$ python3 -q
>>> import numpy as np
>>> np.set_printoptions(suppress=True, linewidth=160)
>>> X = np.load("arr.npy")
>>> X
array([[0, 3, 0],
       [0, 0, 2],
       [4, 0, 0]])
>>> hat = np.triu(np.array([[3, 5, 2], [0, 4, 1], [1, 5, 1]]), 1) + np.eye(3)
>>> M2 = hat @ X @ np.linalg.inv(hat)
>>> M2
array([[  8., -37.,  31.],
       [  4., -20.,  14.],
       [  4., -20.,  12.]])
>>> np.round(np.poly(M2), 1) + 0
array([  1.,   0.,   0., -24.])
>>> np.round(np.linalg.det(M2), 1)
np.float64(24.0)
>>> np.trace(M2), np.trace(X)
(np.float64(0.0), np.int64(0))
>>> np.linalg.matrix_rank(M2)
np.int64(3)
>>> hat @ X - X @ hat
array([[  8.,   0.,   7.],
       [  4.,   0.,   0.],
       [  0., -20.,  -8.]])
>>> left, s, Vh = np.linalg.svd(X, full_matrices=False)
>>> np.round(s / s[0], 1)
array([1. , 0.8, 0.5])
>>> np.abs(Vh[0])
array([1., 0., 0.])
>>> left.T @ left
array([[1., 0., 0.],
       [0., 1., 0.],
       [0., 0., 1.]])
>>> left.T @ X @ Vh.T
array([[4., 0., 0.],
       [0., 3., 0.],
       [0., 0., 2.]])
>>> np.allclose(left * s @ Vh, X)
True
>>> np.round(np.cumsum(s ** 2) / np.sum(s ** 2), 1)
array([0.6, 0.9, 1. ])
>>> Vh @ Vh.T
array([[1., 0., 0.],
       [0., 1., 0.],
       [0., 0., 1.]])
>>> vec = np.array([1, 2, -1])
>>> y = X @ vec
>>> y
array([ 6, -2,  4])
>>> np.round(np.linalg.solve(X.T, X[1]), 1)
array([0., 1., 0.])
>>> np.round(np.linalg.solve(X, 4 * y), 1)
array([ 4.,  8., -4.])
>>> np.round(np.linalg.solve(X, y + X[:, 0]), 1)
array([ 2.,  2., -1.])
>>> np.round(np.linalg.solve(X, y), 1)
array([ 1.,  2., -1.])
>>> X @ X.T
array([[ 9,  0,  0],
       [ 0,  4,  0],
       [ 0,  0, 16]])
>>> np.round(np.linalg.norm(X, axis=0), 1)
array([4., 3., 2.])
>>> np.einsum("ij,ji->", X, X)
np.int64(0)
>>> np.kron(np.eye(2, dtype=int), X)
array([[0, 3, 0, 0, 0, 0],
       [0, 0, 2, 0, 0, 0],
       [4, 0, 0, 0, 0, 0],
       [0, 0, 0, 0, 3, 0],
       [0, 0, 0, 0, 0, 2],
       [0, 0, 0, 4, 0, 0]])
>>> round(np.linalg.det(X.T), 1)
np.float64(24.0)
>>> round(float(np.linalg.eigvals(X).sum().real), 1)
-0.0
>>> np.einsum("ii->", X)
np.int64(0)
>>> round(np.linalg.det(X[::-1]), 1)
np.float64(-24.0)
>>> M2 = np.array([[0.1], [-1.7]])
>>> cent = np.array([[0.9, -0.5, -0.6]])
>>> F = M2 @ cent
>>> F.round(1) + 0
array([[ 0.1,  0. , -0.1],
       [-1.5,  0.8,  1. ]])
>>> vec = np.array([1, 0, 5])
>>> a = np.maximum(F @ vec, 0)
>>> np.round(np.tanh(F @ vec), 1)
array([-0.2,  1. ])
>>> np.round(np.maximum(F @ vec, 0) - np.maximum(-F @ vec, 0), 1)
array([-0.2,  3.6])
>>> E = np.load("run11.npy")
>>> E
array([[ 2. , -1.6,  0.5],
       [ 1.2, -0.9, -1.2],
       [ 0.6, -0.9,  2.1],
       [-0.9,  0.5,  0.4],
       [-0.7,  0.8, -0.1],
       [ 0.5, -0.4,  0. ],
       [-1.5,  1.5,  0.4],
       [ 1.2, -1. , -0.7],
       [ 0.2, -0.3, -0.5],
       [ 1.9, -1.8,  0.1],
       [ 0.9, -0.7,  0. ],
       [ 1. , -0.6, -0.2],
       [-1.3,  1.7,  0.7],
       [-0.7,  0.5, -1.7],
       [ 0.1,  0.2, -0.1],
       [-0.5,  0.3,  0.5],
       [ 1.3, -1.1,  0.1],
       [ 0.7, -0.2,  0.1],
       [-0.3, -0.3,  1.2],
       [-1.1,  0.9,  1.7]])
>>> d = np.linalg.norm(E[:, None] - E[None], axis=-1)
>>> np.flatnonzero(d[10] < d.mean() / 2)
array([ 5,  7,  8, 10, 11, 16, 17])
>>> np.round(np.linalg.norm(E - E.mean(axis=0), axis=1), 1)
array([2.3, 1.8, 2.1, 1.3, 1.4, 0.4, 2.4, 1.5, 0.7, 2.3, 0.9, 1. , 2.5, 2.2, 0.5, 0.9, 1.4, 0.5, 1.2, 2.3])
>>> (d + 1e9 * np.eye(20)).round(6).argmin(axis=1)
array([ 9,  7, 18, 15,  3, 17, 12,  1,  5,  0, 11, 10,  6,  4,  8,  3, 10,  5, 15, 12])
>>> d.shape
(20, 20)
>>> rng = np.random.default_rng(602144)
>>> th = rng.uniform(0, 2 * np.pi, 27)
>>> Q, _ = np.linalg.qr(np.array([[-1.1, -0.3], [-1.7, -0.2], [-0.8, 0.2]]))
>>> m1 = 10 * np.c_[np.cos(th), np.sin(th)] @ Q.T
>>> m1.round(1) + 0
array([[ 5. ,  0. , -8.7],
       [-4.3, -7.7, -4.8],
       [ 7.3,  5.4, -4.1],
       [-5.4, -0.5,  8.4],
       [ 5.8,  7.8,  2.4],
       [-4.4, -7.7, -4.7],
       [ 5.7,  7.8,  2.5],
       [-0.5,  4.9,  8.7],
       [ 7.3,  6.2, -2.8],
       [ 7.4,  5.9, -3.4],
       [-7.3, -5.1,  4.6],
       [ 4.9,  7.8,  3.9],
       [ 3.8, -1.6, -9.1],
       [-1. ,  4.5,  8.9],
       [ 4. , -1.4, -9.1],
       [-7.3, -4.8,  4.9],
       [-0.8, -5.9, -8. ],
       [-5.2, -0.3,  8.5],
       [-4.2, -7.6, -4.9],
       [ 3.4, -2.1, -9.2],
       [-0.5,  4.9,  8.7],
       [-0.3,  5.1,  8.6],
       [-1.9, -6.6, -7.3],
       [-7.3, -5.1,  4.5],
       [ 7.3,  4.8, -4.9],
       [-5.9, -7.8, -2.2],
       [-7.1, -4. ,  5.9]])
>>> # rank 2
>>> f = np.array([0, -8, 6])
>>> np.round(np.convolve(m1[19], f), 1)
array([  0. , -27. ,  37.1,  60.7, -55. ])
>>> np.round(np.cross(m1[19, :3], m1[6, :3]), 1)
array([ 66.3, -61. ,  38.4])
>>> d = np.linalg.norm(m1[:, None] - m1[None], axis=-1)
>>> d.shape
(27, 27)
>>> d[:5, :5].round(1)
array([[ 0. , 12.6,  7.4, 20. , 13.6],
       [12.6,  0. , 17.5, 15.1, 19.8],
       [ 7.4, 17.5,  0. , 18.8,  7.1],
       [20. , 15.1, 18.8,  0. , 15.1],
       [13.6, 19.8,  7.1, 15.1,  0. ]])
>>> d[1].round(6).argsort(kind="stable")[:4]
array([ 1,  5, 18, 25])
>>> d.mean(axis=1).argmax()
np.int64(11)
>>> np.round(np.linalg.norm(m1, axis=1), 1)
array([10., 10., 10., 10., 10., 10., 10., 10., 10., 10., 10., 10., 10., 10., 10., 10., 10., 10., 10., 10., 10., 10., 10., 10., 10., 10., 10.])
>>> f, r1 = m1[15], m1[2]
>>> round(f @ r1, 1)
np.float64(-99.6)
>>> round(float(f @ f), 1)
100.0
>>> pr = (f @ r1) / (f @ f) * f
>>> round(float(np.linalg.norm(f + r1) ** 2 + np.linalg.norm(f - r1) ** 2), 1)
400.0
>>> round(float((r1 - pr) @ f), 1)
0.0
>>> [round(float(x), 1) for x in np.linalg.svd(m1, compute_uv=False)[:3]]
[36.9, 36.6, 0.0]
>>> round(np.linalg.norm(m1, 2) / np.linalg.norm(m1), 1)
np.float64(0.7)
>>> np.linalg.matrix_rank(m1, rtol=0.1)
np.int64(2)
>>> np.linalg.cond(m1) > 100
np.True_
>>> Xs = m1 - m1.mean(axis=1)
Traceback (most recent call last):
  File "<python-input-75>", line 1, in <module>
    Xs = m1 - m1.mean(axis=1)
         ~~~^~~~~~~~~~~~~~~~~
ValueError: operands could not be broadcast together with shapes (27,3) (27,) 
>>> Xs = m1 - m1.mean(axis=0)
>>> left, s, Vh = np.linalg.svd(Xs, full_matrices=False)
>>> np.abs(left[:, 0]).argmax()
np.int64(3)
>>> np.abs(Vh[0]).argmax()
np.int64(2)
>>> s.round(1) + 0
array([36.9, 36.6,  0. ])
>>> np.searchsorted(np.cumsum(s ** 2) / (s ** 2).sum(), 0.9) + 1
np.int64(2)
>>> (np.sign(left[:, 0]) == np.sign(left[0, 0])).astype(int)
array([1, 1, 1, 0, 1, 1, 1, 0, 1, 1, 0, 1, 1, 0, 1, 0, 1, 0, 1, 1, 0, 0, 1, 0, 1, 0, 0])
>>> arr, _ = np.linalg.qr(np.array([[0.4, 0.4, -1.3], [0.5, 0.2, 1.0], [-1.5, -0.5, 0.3]]))
>>> arr.round(1) + 0
array([[-0.2,  1. , -0.1],
       [-0.3,  0. ,  1. ],
       [ 0.9,  0.3,  0.3]])
>>> np.round(np.sort(np.abs(np.linalg.eigvals(X))), 1)
array([2.9, 2.9, 2.9])
>>> X.inv()
Traceback (most recent call last):
  File "<python-input-86>", line 1, in <module>
    X.inv()
    ^^^^^
AttributeError: 'numpy.ndarray' object has no attribute 'inv'
>>> (X + X.T) / 2
array([[0. , 1.5, 2. ],
       [1.5, 0. , 1. ],
       [2. , 1. , 0. ]])
>>> np.linalg.determinant(X)
Traceback (most recent call last):
  File "<python-input-88>", line 1, in <module>
    np.linalg.determinant(X)
    ^^^^^^^^^^^^^^^^^^^^^
AttributeError: module 'numpy.linalg' has no attribute 'determinant'
>>> np.allclose(X @ X.T, X.T @ X)
False
>>> (X - X.T) / 2
array([[ 0. ,  1.5, -2. ],
       [-1.5,  0. ,  1. ],
       [ 2. , -1. ,  0. ]])
>>> M2 = np.array([[2, 2, 0], [2, 2, 0], [0, 1, 2]])
>>> np.round(arr @ M2, 1)
array([[ 1.4,  1.3, -0.2],
       [-0.5,  0.4,  1.9],
       [ 2.4,  2.7,  0.6]])
>>> np.round(np.einsum("ik,kj->ij", arr, M2), 1)
array([[ 1.4,  1.3, -0.2],
       [-0.5,  0.4,  1.9],
       [ 2.4,  2.7,  0.6]])
>>> np.round(M2.T @ arr.T, 1)
array([[ 1.4, -0.5,  2.4],
       [ 1.3,  0.4,  2.7],
       [-0.2,  1.9,  0.6]])
>>> data = np.load("out4.npy")
>>> data
array([[0, 0, 1],
       [1, 0, 0],
       [0, 1, 0]])
>>> Q, r_ = np.linalg.qr(data)
>>> r_
array([[-1.,  0.,  0.],
       [ 0., -1.,  0.],
       [ 0.,  0.,  1.]])
>>> abs(r_[0, 0]), np.round(np.linalg.norm(data[:, 0]), 1)
(np.float64(1.0), np.float64(1.0))
>>> np.allclose(r_.T @ r_, data.T @ data)
True
>>> np.abs(np.diag(r_))
array([1., 1., 1.])
>>> Q
array([[ 0.,  0.,  1.],
       [-1.,  0.,  0.],
       [-0., -1.,  0.]])
>>> t3 = np.stack([data, -2 * data, data[::-1]])
>>> t3.sum(axis=0)
array([[ 0,  1, -1],
       [ 0,  0,  0],
       [ 0, -1,  1]])
>>> np.linalg.matrix_rank(t3.reshape(3, -1))
np.int64(2)
